% ipython --no-banner

In [1]: import numpy as np

In [2]: from numpy import linalg as LA

In [3]: np.set_printoptions(suppress=True, linewidth=100)

In [4]: u = np.array([2, 2, 1, -1, 0])

In [5]: g = np.array([-2, -3, 2, -2, 3, -3, 2, 3])

In [6]: K = u[:, None] + g[None, :]

In [7]: print(K)
[[ 0 -1  4  0  5 -1  4  5]
 [ 0 -1  4  0  5 -1  4  5]
 [-1 -2  3 -1  4 -2  3  4]
 [-3 -4  1 -3  2 -4  1  2]
 [-2 -3  2 -2  3 -3  2  3]]

In [8]: # row 1 repeats row 0

In [9]: Y = K / np.sqrt((K ** 2).mean(axis=1, keepdims=True))

In [10]: print(np.round(LA.norm(Y, axis=1), 2))
[2.83 2.83 2.83 2.83 2.83]

In [11]: print(LA.matrix_rank(Y) == LA.matrix_rank(K))
True

In [12]: mat = np.loadtxt("dump.csv", delimiter=",")

In [13]: print(mat)
[[ 0.3  -0.4   1.22  1.76  2.72  3.41  3.1   0.98]
 [-0.4   0.03  1.16  2.17  3.15  3.5   2.96  1.26]
 [ 0.02 -0.13  1.22  2.27  3.04  3.    3.1   0.64]
 [-0.07 -0.03  1.13  2.37  3.02  3.16  3.41  1.2 ]
 [-0.47 -0.06  0.81  2.24  3.09  2.63  3.09  1.11]
 [-0.06 -0.02  0.75  2.13  3.12  3.16  2.9   0.87]
 [ 2.97  2.3   1.9   2.03  2.6   3.41  2.5   1.27]
 [ 3.13  3.24  2.45  2.08  3.46  2.9   1.78  0.82]
 [ 3.24  3.14  2.37  1.54  2.89  3.07  1.4   0.63]
 [ 3.09  3.06  2.13  2.05  2.85  2.39  1.77  1.56]
 [ 2.94  2.63  1.84  2.38  3.18  2.88  1.59  0.6 ]
 [ 2.71  2.99  2.14  1.83  3.38  2.63  2.05  1.36]
 [ 0.57  2.77  0.99  3.15  0.1   2.63  0.49  0.83]
 [ 1.13  2.83  0.97  3.13 -0.14  2.95  0.31  0.99]
 [ 1.29  2.9   0.59  2.93 -0.29  2.99  0.09  0.92]
 [ 1.23  3.38  1.1   2.9  -0.04  2.26  0.2   0.85]
 [ 0.32  2.73  1.15  3.43  0.06  3.23  0.24  1.03]
 [ 0.64  3.29  1.35  3.3   0.35  2.77  0.09  0.94]]

In [14]: x = np.array([2, 2, 1, 1, 2, 0, 0, 1])

In [15]: rhs = mat @ x

In [16]: beta, lr = np.zeros(8), 1 / LA.norm(mat, 2) ** 2

In [17]: for i in range(5):
    ...:     beta -= lr * mat.T @ (mat @ beta - rhs)
    ...:     if i % 1 == 0: print(i, round(LA.norm(mat @ beta - rhs), 2))
    ...: 
0 14.12
1 12.67
2 11.42
3 10.34
4 9.39

In [18]: print(round(float(LA.cond(mat)), 2))
52.47

In [19]: print(beta.round(2))
[1.28 1.48 0.91 1.01 1.07 1.25 0.59 0.46]

In [20]: x = np.array([2, 2, 4, 0, 0, 2, 1, 4])

In [21]: rhs = mat @ x

In [22]: print(np.round(LA.pinv(mat) @ mat, 2) + 0)
[[1. 0. 0. 0. 0. 0. 0. 0.]
 [0. 1. 0. 0. 0. 0. 0. 0.]
 [0. 0. 1. 0. 0. 0. 0. 0.]
 [0. 0. 0. 1. 0. 0. 0. 0.]
 [0. 0. 0. 0. 1. 0. 0. 0.]
 [0. 0. 0. 0. 0. 1. 0. 0.]
 [0. 0. 0. 0. 0. 0. 1. 0.]
 [0. 0. 0. 0. 0. 0. 0. 1.]]

In [23]: print(np.round(LA.lstsq(mat, rhs)[0], 2) + 0)
[2. 2. 4. 0. 0. 2. 1. 4.]

In [24]: rng = np.random.default_rng(63)

In [25]: rhs = rhs + 0.1 * rng.normal(size=18)

In [26]: print(rhs.round(2))
[18.59 19.13 16.15 18.84 15.09 15.65 32.68 33.42 32.42 33.85 28.34 32.84 19.65 21.77 20.46 21.73
 21.64 22.61]

In [27]: beta, *_ = LA.lstsq(mat, rhs)

In [28]: print([round(float(LA.norm(LA.solve(mat.T @ mat + lam * np.eye(8), mat.T @ rhs))), 2) for lam in (0, 1, 10, 100)])
[6.85, 5.31, 4.6, 3.77]

In [29]: print(np.round(mat.T @ (rhs - mat @ beta), 2) + 0)
[0. 0. 0. 0. 0. 0. 0. 0.]

In [30]: print(beta.round())
[ 2.  2.  4. -0.  0.  2.  1.  4.]

In [31]: print(beta.round(2))
[ 1.98  1.98  3.92 -0.11  0.14  2.09  0.8   4.31]
